$ python -q
>>> import numpy as np
>>> np.set_printoptions(precision=2, suppress=True, linewidth=200)
>>> feats = np.loadtxt("case5.csv", delimiter=",")
>>> print(feats)
[[0. 0. 0. 0.]
 [0. 4. 0. 0.]
 [0. 0. 0. 0.]
 [0. 0. 0. 3.]]
>>> # null space of dimension 2
>>> print(np.argsort(-np.linalg.norm(feats, axis=0).round(6), kind="stable")[:3])
[1 3 0]
>>> print([round(float(x), 2) for x in np.linalg.svd(feats, compute_uv=False)[:3]])
[4.0, 3.0, 0.0]
>>> evals, vecs = np.linalg.eigh(feats)
>>> vec = np.array([0, 1, 0, 3])
>>> print(np.linalg.eigvalsh(feats[1:, 1:]))
[0. 3. 4.]
>>> print(vecs * np.abs(evals) @ vecs.T)
[[0. 0. 0. 0.]
 [0. 4. 0. 0.]
 [0. 0. 0. 0.]
 [0. 0. 0. 3.]]
>>> print(vec @ feats @ vec / (vec @ vec), evals[0], evals[-1])
3.1 0.0 4.0
>>> print(np.sort(np.abs(np.linalg.eigvals(feats))))
[0. 0. 3. 4.]
>>> np.linalg.determinant(feats)
Traceback (most recent call last):
  File "<python-input-13>", line 1, in <module>
    np.linalg.determinant(feats)
    ^^^^^^^^^^^^^^^^^^^^^
AttributeError: module 'numpy.linalg' has no attribute 'determinant'
>>> feats.inv()
Traceback (most recent call last):
  File "<python-input-14>", line 1, in <module>
    feats.inv()
    ^^^^^^^^^
AttributeError: 'numpy.ndarray' object has no attribute 'inv'
>>> print(np.allclose(feats @ feats.T, feats.T @ feats))
True
>>> print(round(np.linalg.det(feats), 2))
0.0
>>> print((feats - feats.T) / 2)
[[0. 0. 0. 0.]
 [0. 0. 0. 0.]
 [0. 0. 0. 0.]
 [0. 0. 0. 0.]]
>>> print((feats + feats.T) / 2)
[[0. 0. 0. 0.]
 [0. 4. 0. 0.]
 [0. 0. 0. 0.]
 [0. 0. 0. 3.]]
>>> assert feats == feats.T
Traceback (most recent call last):
  File "<python-input-19>", line 1, in <module>
    assert feats == feats.T
           ^^^^^^^^^^^^^^^^
ValueError: The truth value of an array with more than one element is ambiguous. Use a.any() or a.all()
>>> print(np.trace(feats))
7.0
>>> print(np.round(np.abs(np.linalg.eigvals(feats)).max(), 2))
4.0
>>> r0 = np.array([0, -7, -8, -2])
>>> rng = np.random.default_rng(8029)
>>> X = np.outer(rng.normal(size=11), r0) + 0.1 * rng.normal(size=(11, 4))
>>> print(X)
[[ -0.14   0.79   0.71   0.1 ]
 [ -0.01  18.52  21.03   5.21]
 [ -0.08  -4.51  -5.48  -1.3 ]
 [  0.09 -10.03 -11.59  -2.81]
 [  0.16   3.45   3.76   1.17]
 [ -0.2    2.9    3.27   0.79]
 [  0.08  -1.24  -1.28  -0.34]
 [ -0.06   3.46   4.03   1.  ]
 [ -0.1   13.25  15.14   3.93]
 [ -0.07  -9.26 -10.26  -2.82]
 [ -0.08  -0.73  -1.     0.02]]
>>> Uu, sv, vt = np.linalg.svd(feats)
>>> vecs = vt[:(sv > 1e-8).sum()]
>>> vec = feats[1] + 4 * feats[0] + rng.integers(2) * np.eye(4)[2]
>>> print(vec)
[0. 4. 1. 0.]
>>> print(np.diag(vecs.T @ vecs))
[0. 1. 0. 1.]
>>> print(np.allclose(vecs.T @ vecs @ vec, vec))
False
>>> print(np.linalg.matrix_rank(np.vstack([feats, vec])))
3
>>> print(vecs.T @ vecs)
[[0. 0. 0. 0.]
 [0. 1. 0. 0.]
 [0. 0. 0. 0.]
 [0. 0. 0. 1.]]
>>> print(np.linalg.cond(X) > 100)
True
>>> print(round(np.linalg.norm(X, 2) / np.linalg.norm(X), 2))
1.0
>>> print(round(np.log10(np.linalg.cond(X))))
2
>>> dist = np.linalg.norm(X[:, None] - X[None], axis=-1)
>>> print(dist[3])
[16.64 44.08  8.38  0.   20.82 20.03 13.78 20.99 36.08  1.55 14.38]
>>> print(dist.mean(axis=1).argmax())
1
>>> print(dist.shape)
(11, 11)
>>> print(np.linalg.matrix_rank(dist ** 2))
6
>>> print(np.flatnonzero(dist[3] < dist.mean() / 2))
[3 9]
>>> print(np.linalg.norm(X - X.mean(axis=0), axis=1))
[ 1.25 26.21  9.51 17.88  2.95  2.16  4.1   3.11 18.21 16.39  3.51]
>>> print(np.unravel_index(dist.round(6).argmax(), dist.shape))
(np.int64(1), np.int64(3))
>>> print(dist[3].round(6).argsort(kind="stable")[:4])
[3 9 2 6]
>>> t = np.sort(rng.uniform(-2, 2, 21))
>>> A = np.c_[t, t ** 2, t ** 3] @ np.array([[-1, 2, 1, -2, -2], [-1, -2, 0, 2, 2], [-2, 1, -2, 1, -2]])
>>> print(A)
[[ 11.07 -16.85  10.79   4.21  23.17]
 [ 10.1  -15.77   9.73   4.25  21.54]
 [  7.92 -13.24   7.34   4.25  17.74]
 [  4.51  -8.9    3.64   3.9   11.4 ]
 [  3.25  -7.06   2.3    3.56   8.81]
 [  3.19  -6.97   2.23   3.54   8.68]
 [  1.29  -3.62   0.32   2.47   4.19]
 [  0.42  -1.37  -0.27   1.19   1.45]
 [  0.13  -0.34  -0.14   0.34   0.35]
 [  0.09  -0.22  -0.1    0.22   0.22]
 [  0.08  -0.19  -0.08   0.18   0.19]
 [ -0.72   0.55   0.27  -0.41  -0.62]
 [ -0.74   0.56   0.27  -0.41  -0.63]
 [ -2.71   0.86  -0.34   0.31  -1.45]
 [ -4.32   1.04  -1.18   1.18  -2.14]
 [ -4.45   1.05  -1.26   1.25  -2.2 ]
 [ -5.59   1.18  -1.94   1.91  -2.73]
 [-10.04   1.8   -4.92   4.59  -5.  ]
 [-14.42   2.53  -8.13   7.3   -7.45]
 [-17.3    3.06 -10.32   9.08  -9.14]
 [-21.29   3.85 -13.44  11.56 -11.56]]
>>> blk = np.stack([X, 4 * X, X[::-1]])
>>> print(np.linalg.norm(blk, axis=(1, 2)))
[ 42.53 170.11  42.53]
>>> print(np.einsum("bij,cij->bc", blk, blk))
[[ 1808.69  7234.76 -1269.41]
 [ 7234.76 28939.03 -5077.64]
 [-1269.41 -5077.64  1808.69]]
>>> print(np.linalg.matrix_rank(blk))
[4 4 4]
>>> print(blk.shape)
(3, 11, 4)
>>> cen = X - X.mean(axis=0)
>>> Uu, sv, vt = np.linalg.svd(cen, full_matrices=False)
>>> print(np.abs(vt[-1]))
[0.55 0.5  0.29 0.6 ]
>>> print(np.round(vt[0] * np.sign(vt[0, np.abs(vt[0]).argmax()]), 2) + 0)
[0.   0.65 0.74 0.19]
>>> print(np.searchsorted(np.cumsum(sv ** 2) / (sv ** 2).sum(), 0.9) + 1)
1
>>> print(np.round(sv ** 2 / (sv ** 2).sum(), 2) + 0)
[1. 0. 0. 0.]
>>> print(sv)
[41.84  0.5   0.34  0.25]
>>> W0 = np.load("layer12.npy")
>>> print(W0)
[[ 1 -1  1 -1]
 [ 1  0  0  0]
 [ 1  1  1  1]
 [ 1  2  4  8]]
>>> # row 3 dominates
>>> print(round(np.linalg.det(W0), 2))
12.0
>>> print(np.allclose(W0, W0.T))
False
>>> print(round(np.abs(np.linalg.eigvals(W0)).max(), 2))
8.33
>>> np.linalg.determinant(W0)
Traceback (most recent call last):
  File "<python-input-67>", line 1, in <module>
    np.linalg.determinant(W0)
    ^^^^^^^^^^^^^^^^^^^^^
AttributeError: module 'numpy.linalg' has no attribute 'determinant'
>>> z = rng.permutation(4)
>>> print(z)
[1 0 3 2]
>>> M2 = W0[z][:, z]
>>> print(np.trace(M2))
10
>>> print(np.allclose(M2, W0))
False
>>> print(np.sort(np.abs(np.linalg.eigvals(M2))))
[0.85 0.85 2.   8.33]
>>> arr = np.array([[-2, -2, -2, -1, 1, -2],
...     [3, 3, 0, -1, -1, 1],
...     [1, 2, -3, 2, 0, 1],
...     [3, -3, -3, -2, 0, -2]])
>>> arr[:, 0] = 2 * arr[:, 3]
>>> print(arr)
[[-2 -2 -2 -1  1 -2]
 [-2  3  0 -1 -1  1]
 [ 4  2 -3  2  0  1]
 [-4 -3 -3 -2  0 -2]]
>>> print(round(float(np.linalg.norm(arr, "nuc")), 2))
17.98
>>> print(np.linalg.norm(arr, axis=1))
[4.24 4.   5.83 6.48]
>>> blk = np.stack([arr, -1 * arr, arr[::-1]])
>>> print(np.linalg.matrix_rank(blk))
[4 4 4]
>>> print(np.einsum("bij,cij->bc", blk, blk))
[[ 110 -110   46]
 [-110  110  -46]
 [  46  -46  110]]
>>> print(blk.shape)
(3, 4, 6)
>>> print(np.linalg.matrix_rank(blk.reshape(3, -1)))
2
>>> print(blk.sum(axis=0))
[[-4 -3 -3 -2  0 -2]
 [ 4  2 -3  2  0  1]
 [-2  3  0 -1 -1  1]
 [-2 -2 -2 -1  1 -2]]
>>> M2 = arr / np.linalg.norm(arr, axis=1)
Traceback (most recent call last):
  File "<python-input-85>", line 1, in <module>
    M2 = arr / np.linalg.norm(arr, axis=1)
         ~~~~^~~~~~~~~~~~~~~~~~~~~~~~~~~~~
ValueError: operands could not be broadcast together with shapes (4,6) (4,) 
>>> M2 = arr / np.linalg.norm(arr, axis=1, keepdims=True)
>>> C2 = M2 @ M2.T
>>> print(np.linalg.norm(M2, axis=1))
[1. 1. 1. 1.]
>>> print(np.abs(arr).max())
4
>>> print(arr.shape)
(4, 6)
>>> print(arr.sum(axis=0))
[-4  0 -8 -2  0 -2]
>>> print(np.diff(arr, axis=0))
[[ 0  5  2  0 -2  3]
 [ 6 -1 -3  3  1  0]
 [-8 -5  0 -4  0 -3]]
>>> print(arr - arr[0])
[[ 0  0  0  0  0  0]
 [ 0  5  2  0 -2  3]
 [ 6  4 -1  3 -1  3]
 [-2 -1 -1 -1 -1  0]]
